$ python3 -q
>>> import numpy as np
>>> import numpy.linalg as la
>>> np.set_printoptions(precision=1, suppress=True, linewidth=140)
>>> E = np.load("run0.npy")
>>> print(E)
[[ 10   6  10   6]
 [  8   8   8   8]
 [ -5  -3 -10  -6]
 [ -4  -4  -8  -8]]
>>> np.unravel_index(np.abs(E).argmax(), E.shape)
(np.int64(0), np.int64(0))
>>> print(E.shape)
(4, 4)
>>> np.count_nonzero(E)
np.int64(16)
>>> E - E[0]
array([[  0,   0,   0,   0],
       [ -2,   2,  -2,   2],
       [-15,  -9, -20, -12],
       [-14, -10, -18, -14]])
>>> O, Rm = la.qr(E)
>>> O @ Rm
array([[ 10.,   6.,  10.,   6.],
       [  8.,   8.,   8.,   8.],
       [ -5.,  -3., -10.,  -6.],
       [ -4.,  -4.,  -8.,  -8.]])
>>> np.round(O.T @ O, 1) + 0
array([[1., 0., 0., 0.],
       [0., 1., 0., 0.],
       [0., 0., 1., 0.],
       [0., 0., 0., 1.]])
>>> np.allclose(Rm.T @ Rm, E.T @ E)
True
>>> Rm.round(1) + 0
array([[-14.3, -10.8, -17.2, -13. ],
       [  0. ,  -2.8,   0. ,  -3.4],
       [  0. ,   0. ,   5.7,   4.3],
       [  0. ,   0. ,   0. ,  -1.1]])
>>> O
array([[-0.7,  0.6, -0.3, -0.3],
       [-0.6, -0.7, -0.3,  0.3],
       [ 0.3, -0.3, -0.7, -0.6],
       [ 0.3,  0.3, -0.6,  0.7]])
>>> r0 = np.array([0, 0, -1, 3])
>>> other = O + np.outer(r0, np.eye(4)[1])
>>> other
array([[-0.7,  0.6, -0.3, -0.3],
       [-0.6, -0.7, -0.3,  0.3],
       [ 0.3, -1.3, -0.7, -0.6],
       [ 0.3,  3.3, -0.6,  0.7]])
>>> np.round(la.det(other) / la.det(O), 1), np.round(1 + la.solve(O, r0)[1], 1)
(np.float64(2.3), np.float64(2.3))
>>> la.matrix_rank(la.inv(other) - la.inv(O), tol=1e-8)
np.int64(1)
>>> G = other.T @ other
>>> G.round(1) + 0
array([[ 1. ,  0.5,  0. ,  0. ],
       [ 0.5, 13.7, -1. ,  2.7],
       [ 0. , -1. ,  1. ,  0. ],
       [ 0. ,  2.7,  0. ,  1. ]])
>>> print(la.matrix_rank(G))
4
>>> (other @ other.T).shape
(4, 4)
>>> feats = np.load("out11.npy")
>>> feats
array([[0, 0, 0, 0, 0, 0],
       [3, 0, 0, 0, 0, 0],
       [2, 3, 1, 0, 0, 0],
       [0, 0, 2, 2, 0, 0],
       [2, 1, 1, 0, 1, 0],
       [3, 1, 1, 2, 0, 3]])
>>> # rank 5
>>> np.sort(np.abs(la.eigvals(feats)))
array([0., 0., 1., 1., 2., 3.])
>>> print(feats @ feats)
[[ 0  0  0  0  0  0]
 [ 0  0  0  0  0  0]
 [11  3  1  0  0  0]
 [ 4  6  6  4  0  0]
 [ 7  4  2  0  1  0]
 [14  6  8 10  0  9]]
>>> np.trace(feats)
np.int64(7)
>>> la.matrix_power(feats, 2)
array([[ 0,  0,  0,  0,  0,  0],
       [ 0,  0,  0,  0,  0,  0],
       [11,  3,  1,  0,  0,  0],
       [ 4,  6,  6,  4,  0,  0],
       [ 7,  4,  2,  0,  1,  0],
       [14,  6,  8, 10,  0,  9]])
>>> round(la.det(feats), 1)
np.float64(0.0)
>>> print(la.matrix_rank(feats - feats[0, 0] * np.eye(6)))
5
>>> [int(la.matrix_rank(la.matrix_power(feats, p))) for p in range(1, 7)]
[5, 4, 4, 4, 4, 4]
>>> np.prod(np.diag(feats)), np.round(la.det(feats), 1)
(np.int64(0), np.float64(0.0))
>>> np.sort(la.eigvals(feats))
array([0., 0., 1., 1., 2., 3.])
>>> r = la.matrix_rank(feats)
>>> r
np.int64(5)
>>> N = la.svd(feats)[2][r:].T
>>> [int(la.matrix_rank(feats[:i])) for i in range(1, len(feats) + 1)]
[0, 1, 2, 3, 4, 5]
>>> np.round(feats @ N, 1) + 0
array([[0.],
       [0.],
       [0.],
       [0.],
       [0.],
       [0.]])
>>> N.shape
(6, 1)
>>> [round(float(x), 1) for x in la.svd(feats, compute_uv=False)[:3]]
[6.4, 3.2, 2.6]
>>> la.matrix_rank(feats, rtol=0.1)
np.int64(5)
>>> np.argsort(-la.norm(feats, axis=0).round(6), kind="stable")[:3]
array([0, 1, 5])
>>> round(la.norm(feats, 2) / la.norm(feats), 1)
np.float64(0.8)
>>> F = np.load("test2.npy")
>>> F
array([[  0, -15,   0,  -5,   0,   0, -10,  -5, -10, -10],
       [  0,   6,   0,   2,   0,   0,   4,   2,   4,   4],
       [  0,  15,   0,   5,   0,   0,  10,   5,  10,  10],
       [  0,  15,   0,   5,   0,   0,  10,   5,  10,  10],
       [  0, -15,   0,  -5,   0,   0, -10,  -5, -10, -10],
       [  0,  27,   0,   9,   0,   0,  18,   9,  18,  18],
       [  0,   0,   0,   0,   0,   0,   0,   0,   0,   0],
       [  0,  -6,   0,  -2,   0,   0,  -4,  -2,  -4,  -4],
       [  0,  12,   0,   4,   0,   0,   8,   4,   8,   8],
       [  0,  15,   0,   5,   0,   0,  10,   5,  10,  10]])
>>> # columns 0 and 2 are equal
>>> left, s, vt = la.svd(F)
>>> vecs = vt[:(s > 1e-8).sum()]
>>> rng = np.random.default_rng(72194)
>>> vec = F[3] + 2 * F[5] + rng.integers(2) * np.eye(10)[5]
>>> print(vec)
[ 0. 69.  0. 23.  0.  0. 46. 23. 46. 46.]
>>> np.round(la.norm(vec - vecs.T @ vecs @ vec), 1)
np.float64(0.0)
>>> np.allclose(vecs.T @ vecs @ vec, vec)
True
>>> left, s, vt = la.svd(F)
>>> print(s.round(1) + 0)
[72.7  0.   0.   0.   0.   0.   0.   0.   0.   0. ]
>>> other = left[:, :1] @ np.diag(s[:1]) @ vt[:1]
>>> other.round(1) + 0
array([[  0., -15.,   0.,  -5.,   0.,   0., -10.,  -5., -10., -10.],
       [  0.,   6.,   0.,   2.,   0.,   0.,   4.,   2.,   4.,   4.],
       [  0.,  15.,   0.,   5.,   0.,   0.,  10.,   5.,  10.,  10.],
       [  0.,  15.,   0.,   5.,   0.,   0.,  10.,   5.,  10.,  10.],
       [  0., -15.,   0.,  -5.,   0.,   0., -10.,  -5., -10., -10.],
       [  0.,  27.,   0.,   9.,   0.,   0.,  18.,   9.,  18.,  18.],
       [  0.,   0.,   0.,   0.,   0.,   0.,   0.,   0.,   0.,   0.],
       [  0.,  -6.,   0.,  -2.,   0.,   0.,  -4.,  -2.,  -4.,  -4.],
       [  0.,  12.,   0.,   4.,   0.,   0.,   8.,   4.,   8.,   8.],
       [  0.,  15.,   0.,   5.,   0.,   0.,  10.,   5.,  10.,  10.]])
>>> round(float(la.norm(F - other, 2)), 1), round(s[1], 1)
(0.0, np.float64(0.0))
>>> np.round(la.norm(F - other) / la.norm(F), 1)
np.float64(0.0)
>>> round(np.abs(F - other).max(), 1)
np.float64(0.0)
>>> left, s, vt = la.svd(F, full_matrices=False)
>>> np.cumsum(s ** 2) / np.sum(s ** 2)
array([1., 1., 1., 1., 1., 1., 1., 1., 1., 1.])
>>> print((s > 1e-8).sum())
1
>>> np.abs(vt[0])
array([0. , 0.6, 0. , 0.2, 0. , 0. , 0.4, 0.2, 0.4, 0.4])
>>> left.shape, s.shape, vt.shape
((10, 10), (10,), (10, 10))
>>> J = np.loadtxt("sample8.csv", delimiter=",")
>>> J.round(1) + 0
array([[ 2.6, -0.7,  0.5,  2.7, -2.5, -3.6, -3.8, -0.6,  2.5,  1.9, -1.3,  1.7, -2.2, -4.7,  3.1],
       [-2.8, -0.6, -1.1,  1.8, -1. ,  3.6,  5.3, -4.2,  0.3,  1.6,  2.1,  0.6,  2. ,  3.9, -1.1],
       [-0.3,  1.4,  0.5, -4.8,  3.7,  0.7, -0.8,  4.7, -3. , -3.6, -0.5, -2.4,  0.6,  1.7, -2.5],
       [ 3. ,  0.4,  1.1, -1.1,  0.4, -3.9, -5.4,  3.6,  0.2, -1.1, -2.1, -0.2, -2.2, -4.3,  1.5],
       [ 2.3,  1. ,  1.1, -3.1,  2.1, -2.8, -4.7,  5.1, -1.2, -2.5, -2. , -1.3, -1.4, -2.7,  0.1],
       [-3.1,  0.1, -0.9, -0.6,  0.9,  4.1,  5.1, -2. , -1.3, -0.2,  2. , -0.7,  2.4,  4.9, -2.4],
       [ 1.2, -1.2, -0.1,  4.5, -3.6, -1.8, -0.8, -3.7,  3.1,  3.3, -0.1,  2.4, -1.3, -3. ,  3. ],
       [ 1.2,  1.3,  0.9, -4.4,  3.2, -1.2, -3.1,  5.5, -2.4, -3.4, -1.4, -2.1, -0.5, -0.6, -1.3],
       [-0.2,  1.4,  0.5, -4.8,  3.7,  0.6, -0.9,  4.8, -3. , -3.6, -0.6, -2.4,  0.6,  1.6, -2.4],
       [ 0.8,  1.3,  0.8, -4.6,  3.4, -0.7, -2.5,  5.4, -2.6, -3.5, -1.2, -2.2, -0.2,  0. , -1.7],
       [ 3.1,  0. ,  0.9,  0.6, -0.9, -4.1, -5.1,  2. ,  1.3,  0.2, -2. ,  0.6, -2.4, -4.9,  2.4],
       [-2.9, -0.5, -1.1,  1.4, -0.7,  3.7,  5.3, -4. ,  0. ,  1.3,  2.2,  0.4,  2.1,  4.1, -1.3],
       [ 0.1, -1.4, -0.5,  4.8, -3.7, -0.4,  1.1, -4.9,  3. ,  3.6,  0.7,  2.4, -0.5, -1.4,  2.4],
       [-3. , -0.5, -1.1,  1.2, -0.5,  3.8,  5.4, -3.7, -0.1,  1.2,  2.2,  0.3,  2.1,  4.2, -1.4],
       [-3. , -0.4, -1.1,  0.8, -0.2,  3.9,  5.4, -3.4, -0.4,  0.9,  2.1,  0.1,  2.2,  4.4, -1.6],
       [ 2.9, -0.5,  0.7,  2. , -1.9, -3.9, -4.4,  0.4,  2.1,  1.3, -1.6,  1.3, -2.3, -4.9,  2.9],
       [ 0.9, -1.3, -0.3,  4.6, -3.7, -1.5, -0.3, -4.1,  3.1,  3.4,  0.1,  2.4, -1.1, -2.6,  2.8],
       [-0.9, -1.3, -0.8,  4.5, -3.4,  0.9,  2.7, -5.4,  2.5,  3.5,  1.3,  2.2,  0.2,  0.2,  1.6],
       [-3. , -0.5, -1.1,  1.2, -0.5,  3.8,  5.4, -3.7, -0.2,  1.1,  2.2,  0.3,  2.1,  4.2, -1.5],
       [-2.6, -0.8, -1.1,  2.4, -1.5,  3.3,  5. , -4.7,  0.7,  2.1,  2.1,  0.9,  1.7,  3.3, -0.6],
       [-2.9, -0.5, -1.1,  1.5, -0.8,  3.7,  5.3, -4. ,  0.1,  1.4,  2.2,  0.4,  2. ,  4. , -1.2],
       [-3.1, -0.2, -1. ,  0.1,  0.3,  4.1,  5.3, -2.8, -0.8,  0.4,  2.1, -0.3,  2.3,  4.7, -2. ],
       [-1.3,  1.2,  0.1, -4.4,  3.6,  2. ,  1.1,  3.5, -3.1, -3.3,  0.2, -2.4,  1.4,  3.1, -3. ],
       [-2.9, -0.5, -1.1,  1.4, -0.7,  3.7,  5.3, -4. ,  0. ,  1.3,  2.2,  0.4,  2.1,  4.1, -1.3],
       [ 3.1, -0.2,  0.9,  1. , -1.2, -4.1, -5. ,  1.6,  1.5,  0.5, -1.9,  0.8, -2.4, -4.9,  2.5],
       [-3.1, -0.2, -1. ,  0.4,  0.1,  4. ,  5.3, -3. , -0.7,  0.5,  2.1, -0.2,  2.3,  4.6, -1.9],
       [ 2.3,  1. ,  1.1, -3.1,  2.1, -2.8, -4.6,  5.2, -1.3, -2.6, -2. , -1.3, -1.4, -2.6,  0. ],
       [ 1.7,  1.2,  1. , -3.9,  2.8, -1.9, -3.8,  5.5, -1.9, -3.1, -1.7, -1.8, -0.9, -1.5, -0.8],
       [-1.8, -1.2, -1. ,  3.8, -2.7,  2. ,  4. , -5.4,  1.9,  3.1,  1.7,  1.7,  1. ,  1.7,  0.7],
       [ 0.4, -1.4, -0.4,  4.8, -3.7, -0.9,  0.5, -4.6,  3.1,  3.6,  0.4,  2.5, -0.8, -1.9,  2.6],
       [ 0.2, -1.4, -0.5,  4.8, -3.7, -0.6,  0.8, -4.8,  3. ,  3.6,  0.6,  2.4, -0.6, -1.6,  2.5],
       [ 2.5, -0.8,  0.5,  3. , -2.6, -3.5, -3.5, -1. ,  2.6,  2. , -1.2,  1.8, -2.2, -4.6,  3.1],
       [ 1.2,  1.3,  0.9, -4.4,  3.2, -1.2, -3.1,  5.5, -2.4, -3.4, -1.4, -2.1, -0.5, -0.6, -1.3],
       [ 3.1,  0. ,  0.9,  0.5, -0.8, -4.1, -5.2,  2.1,  1.2,  0.1, -2. ,  0.6, -2.4, -4.9,  2.3],
       [-3.1,  0.1, -0.9, -0.6,  0.9,  4.1,  5.1, -2. , -1.3, -0.2,  2. , -0.7,  2.4,  4.9, -2.4],
       [-0.4, -1.4, -0.7,  4.7, -3.6,  0.3,  1.9, -5.2,  2.8,  3.6,  1. ,  2.3, -0.1, -0.6,  2. ],
       [ 3. , -0.3,  0.8,  1.5, -1.6, -4. , -4.7,  1. ,  1.8,  0.9, -1.8,  1.1, -2.4, -5. ,  2.7],
       [-3.1, -0.3, -1. ,  0.6, -0.1,  4. ,  5.4, -3.2, -0.5,  0.7,  2.1,  0. ,  2.2,  4.5, -1.8],
       [ 2. , -1. ,  0.2,  3.7, -3.2, -2.9, -2.5, -2.1,  2.9,  2.7, -0.8,  2.1, -1.9, -4.1,  3.2],
       [-2.2,  0.9, -0.3, -3.6,  3. ,  3.1,  2.8,  1.9, -2.9, -2.5,  0.9, -2. ,  1.9,  4.2, -3.2],
       [ 1.9,  1.1,  1. , -3.6,  2.5, -2.3, -4.2,  5.4, -1.7, -2.9, -1.8, -1.6, -1.1, -2. , -0.5],
       [-2.1, -1.1, -1.1,  3.4, -2.3,  2.5,  4.4, -5.3,  1.5,  2.7,  1.9,  1.5,  1.3,  2.3,  0.2],
       [-3. ,  0.2, -0.8, -1.3,  1.4,  4.1,  4.8, -1.3, -1.7, -0.7,  1.8, -1. ,  2.4,  5. , -2.7],
       [ 3. , -0.3,  0.8,  1.4, -1.5, -4.1, -4.8,  1.1,  1.7,  0.8, -1.8,  1. , -2.4, -5. ,  2.7],
       [ 2.9, -0.5,  0.7,  2.1, -2. , -3.9, -4.3,  0.3,  2.1,  1.3, -1.6,  1.4, -2.3, -4.9,  2.9],
       [ 3. ,  0.4,  1.1, -1. ,  0.4, -3.9, -5.4,  3.6,  0.3, -1. , -2.1, -0.2, -2.2, -4.3,  1.6],
       [-3. ,  0.3, -0.8, -1.4,  1.5,  4.1,  4.8, -1.1, -1.7, -0.8,  1.8, -1. ,  2.4,  5. , -2.7],
       [-1.4,  1.2,  0.1, -4.4,  3.6,  2.1,  1.2,  3.4, -3.1, -3.2,  0.3, -2.4,  1.4,  3.3, -3. ],
       [ 3. , -0.2,  0.8,  1.3, -1.4, -4.1, -4.8,  1.2,  1.7,  0.7, -1.8,  1. , -2.4, -5. ,  2.7],
       [-2.9,  0.5, -0.7, -2. ,  1.9,  3.9,  4.4, -0.4, -2.1, -1.3,  1.6, -1.3,  2.3,  4.9, -2.9],
       [ 2.1, -1. ,  0.3,  3.6, -3.1, -3. , -2.7, -2. ,  2.9,  2.6, -0.9,  2.1, -1.9, -4.2,  3.2]])
>>> # rank 2
>>> left, s, vt = la.svd(J)
>>> s.round(1) + 0
array([55.1, 45.4,  0. ,  0. ,  0. ,  0. ,  0. ,  0. ,  0. ,  0. ,  0. ,  0. ,  0. ,  0. ,  0. ])
>>> other = left[:, :2] @ np.diag(s[:2]) @ vt[:2]
>>> round(float(la.norm(J - other, 2)), 1), round(s[2], 1)
(0.0, np.float64(0.0))
>>> la.matrix_rank(J, rtol=0.05)
np.int64(2)
